% ipython --no-banner

In [1]: import numpy as np

In [2]: np.set_printoptions(suppress=True, linewidth=140)

In [3]: K = np.loadtxt("arr.csv", delimiter=",")

In [4]: K
Out[4]: 
array([[ 0.,  0.,  0.,  0.,  0.,  0.,  3., -6., -2.,  2.],
       [ 0.,  0.,  0.,  0.,  0.,  0.,  2., -9., -6., -7.],
       [ 0.,  0.,  0.,  0.,  0.,  0.,  0., -6., -2., -6.],
       [ 0.,  0.,  0.,  0.,  0.,  0.,  5., -9., -6., -9.],
       [ 0.,  0.,  0.,  0.,  0.,  0.,  5.,  9., -8., -7.],
       [ 0.,  0.,  0.,  0.,  0.,  0., -2.,  0.,  1.,  9.],
       [ 3.,  2.,  0.,  5.,  5., -2.,  0.,  0.,  0.,  0.],
       [-6., -9., -6., -9.,  9.,  0.,  0.,  0.,  0.,  0.],
       [-2., -6., -2., -6., -8.,  1.,  0.,  0.,  0.,  0.],
       [ 2., -7., -6., -9., -7.,  9.,  0.,  0.,  0.,  0.]])

In [5]: w, V = np.linalg.eigh(K)

In [6]: np.round(np.abs(V[:, -1]), 3)
Out[6]: array([0.104, 0.386, 0.246, 0.454, 0.16 , 0.22 , 0.199, 0.356, 0.314, 0.484])

In [7]: (w > 1e-8).sum(), (w < -1e-8).sum()
Out[7]: (np.int64(4), np.int64(4))

In [8]: w.round(3) + 0
Out[8]: array([-23.035, -15.557,  -6.828,  -2.778,   0.   ,   0.   ,   2.778,   6.828,  15.557,  23.035])

In [9]: np.round(np.linalg.eigvalsh(K + 4 * np.eye(10)), 3)
Out[9]: array([-19.035, -11.557,  -2.828,   1.222,   4.   ,   4.   ,   6.778,  10.828,  19.557,  27.035])

In [10]: np.unique(w.round(6) + 0, return_counts=True)[1]
Out[10]: array([1, 1, 1, 1, 2, 1, 1, 1, 1])

In [11]: np.round(np.linalg.svd(K, compute_uv=False), 3) + 0
Out[11]: array([23.035, 23.035, 15.557, 15.557,  6.828,  6.828,  2.778,  2.778,  0.   ,  0.   ])

In [12]: np.abs(V[:, -1]).round(6).argmax()
Out[12]: np.int64(9)

In [13]: np.round(V @ np.diag(w) @ V.T, 3) + 0
Out[13]: 
array([[ 0.,  0.,  0.,  0.,  0.,  0.,  3., -6., -2.,  2.],
       [ 0.,  0.,  0.,  0.,  0.,  0.,  2., -9., -6., -7.],
       [ 0.,  0.,  0.,  0.,  0.,  0.,  0., -6., -2., -6.],
       [ 0.,  0.,  0.,  0.,  0.,  0.,  5., -9., -6., -9.],
       [ 0.,  0.,  0.,  0.,  0.,  0.,  5.,  9., -8., -7.],
       [ 0.,  0.,  0.,  0.,  0.,  0., -2.,  0.,  1.,  9.],
       [ 3.,  2.,  0.,  5.,  5., -2.,  0.,  0.,  0.,  0.],
       [-6., -9., -6., -9.,  9.,  0.,  0.,  0.,  0.,  0.],
       [-2., -6., -2., -6., -8.,  1.,  0.,  0.,  0.,  0.],
       [ 2., -7., -6., -9., -7.,  9.,  0.,  0.,  0.,  0.]])

In [14]: np.round(V.T @ K @ V, 3) + 0
Out[14]: 
array([[-23.035,   0.   ,   0.   ,   0.   ,   0.   ,   0.   ,   0.   ,   0.   ,   0.   ,   0.   ],
       [  0.   , -15.557,   0.   ,   0.   ,   0.   ,   0.   ,   0.   ,   0.   ,   0.   ,   0.   ],
       [  0.   ,   0.   ,  -6.828,   0.   ,   0.   ,   0.   ,   0.   ,   0.   ,   0.   ,   0.   ],
       [  0.   ,   0.   ,   0.   ,  -2.778,   0.   ,   0.   ,   0.   ,   0.   ,   0.   ,   0.   ],
       [  0.   ,   0.   ,   0.   ,   0.   ,   0.   ,   0.   ,   0.   ,   0.   ,   0.   ,   0.   ],
       [  0.   ,   0.   ,   0.   ,   0.   ,   0.   ,   0.   ,   0.   ,   0.   ,   0.   ,   0.   ],
       [  0.   ,   0.   ,   0.   ,   0.   ,   0.   ,   0.   ,   2.778,   0.   ,   0.   ,   0.   ],
       [  0.   ,   0.   ,   0.   ,   0.   ,   0.   ,   0.   ,   0.   ,   6.828,   0.   ,   0.   ],
       [  0.   ,   0.   ,   0.   ,   0.   ,   0.   ,   0.   ,   0.   ,   0.   ,  15.557,   0.   ],
       [  0.   ,   0.   ,   0.   ,   0.   ,   0.   ,   0.   ,   0.   ,   0.   ,   0.   ,  23.035]])
